In [1]: import numpy as np

In [2]: import numpy.linalg as la

In [3]: np.set_printoptions(precision=2, suppress=True, linewidth=160, floatmode="fixed")

In [4]: def rnd(a):
   ...:     return np.round(a, 2) + 0
   ...: 

In [5]: B = np.array([[0, 2, 1, 0],
   ...:     [0, 2, 2, 0],
   ...:     [2, 2, 1, 0],
   ...:     [2, 0, 0, 1],
   ...:     [1, 1, 0, 1],
   ...:     [0, 2, 1, 1]])

In [6]: E = B.T @ B

In [7]: E
Out[7]: 
array([[ 9,  5,  2,  3],
       [ 5, 17, 10,  3],
       [ 2, 10,  7,  1],
       [ 3,  3,  1,  3]])

In [8]: Lm = la.cholesky(E)

In [9]: la.eigvalsh(E).min() > 0
Out[9]: np.True_

In [10]: rnd(Lm)
Out[10]: 
array([[ 3.00,  0.00,  0.00,  0.00],
       [ 1.67,  3.77,  0.00,  0.00],
       [ 0.67,  2.36,  1.00,  0.00],
       [ 1.00,  0.35, -0.50,  1.27]])

In [11]: J = np.loadtxt("sample0.csv", delimiter=",")

In [12]: J
Out[12]: 
array([[ 0.00, -1.00, -2.00, -2.00,  0.00,  0.00],
       [ 0.00,  0.00, -2.00,  0.00,  0.00, -2.00],
       [ 0.00,  0.00, -2.00,  0.00, -1.00, -2.00],
       [ 0.00,  0.00,  0.00,  0.00,  0.00,  0.00],
       [ 0.00,  0.00,  0.00,  0.00,  2.00,  2.00]])

In [13]: # rank 4

In [14]: left, sv, vt = la.svd(J)

In [15]: rnd(sv)
Out[15]: array([4.73, 2.95, 1.65, 0.39, 0.00])

In [16]: B = left[:, :4] @ np.diag(sv[:4]) @ vt[:4]

In [17]: rnd(np.abs(J - B).max())
Out[17]: np.float64(0.0)

In [18]: la.matrix_rank(B)
Out[18]: np.int64(4)

In [19]: rnd(la.norm(J - B) / la.norm(J))
Out[19]: np.float64(0.0)

In [20]: rnd(B)
Out[20]: 
array([[ 0.00, -1.00, -2.00, -2.00,  0.00,  0.00],
       [ 0.00,  0.00, -2.00,  0.00,  0.00, -2.00],
       [ 0.00,  0.00, -2.00,  0.00, -1.00, -2.00],
       [ 0.00,  0.00,  0.00,  0.00,  0.00,  0.00],
       [ 0.00,  0.00,  0.00,  0.00,  2.00,  2.00]])

In [21]: la.matrix_rank(J, rtol=0.05)
Out[21]: np.int64(4)

In [22]: r0 = np.array([2, -1, 2])

In [23]: np.array([np.convolve(row, r0, "same") for row in J])
Out[23]: 
array([[-2.00, -3.00, -4.00, -2.00, -4.00,  0.00],
       [ 0.00, -4.00,  2.00, -4.00, -4.00,  2.00],
       [ 0.00, -4.00,  2.00, -6.00, -3.00,  0.00],
       [ 0.00,  0.00,  0.00,  0.00,  0.00,  0.00],
       [ 0.00,  0.00,  0.00,  4.00,  2.00,  2.00]])

In [24]: np.cross(J[0, :3], J[3, :3])
Out[24]: array([ 0.00, -0.00,  0.00])

In [25]: np.polyval(r0, J[0])
Out[25]: array([ 2.00,  5.00, 12.00, 12.00,  2.00,  2.00])

In [26]: left, sv, vt = la.svd(J, full_matrices=False)

In [27]: rnd(vt @ vt.T)
Out[27]: 
array([[1.00, 0.00, 0.00, 0.00, 0.00],
       [0.00, 1.00, 0.00, 0.00, 0.00],
       [0.00, 0.00, 1.00, 0.00, 0.00],
       [0.00, 0.00, 0.00, 1.00, 0.00],
       [0.00, 0.00, 0.00, 0.00, 1.00]])

In [28]: left.shape, sv.shape, vt.shape
Out[28]: ((5, 5), (5,), (5, 6))

In [29]: rnd(sv)
Out[29]: array([4.73, 2.95, 1.65, 0.39, 0.00])

In [30]: (sv > 1e-8).sum()
Out[30]: np.int64(4)

In [31]: rnd(left.T @ left)
Out[31]: 
array([[1.00, 0.00, 0.00, 0.00, 0.00],
       [0.00, 1.00, 0.00, 0.00, 0.00],
       [0.00, 0.00, 1.00, 0.00, 0.00],
       [0.00, 0.00, 0.00, 1.00, 0.00],
       [0.00, 0.00, 0.00, 0.00, 1.00]])
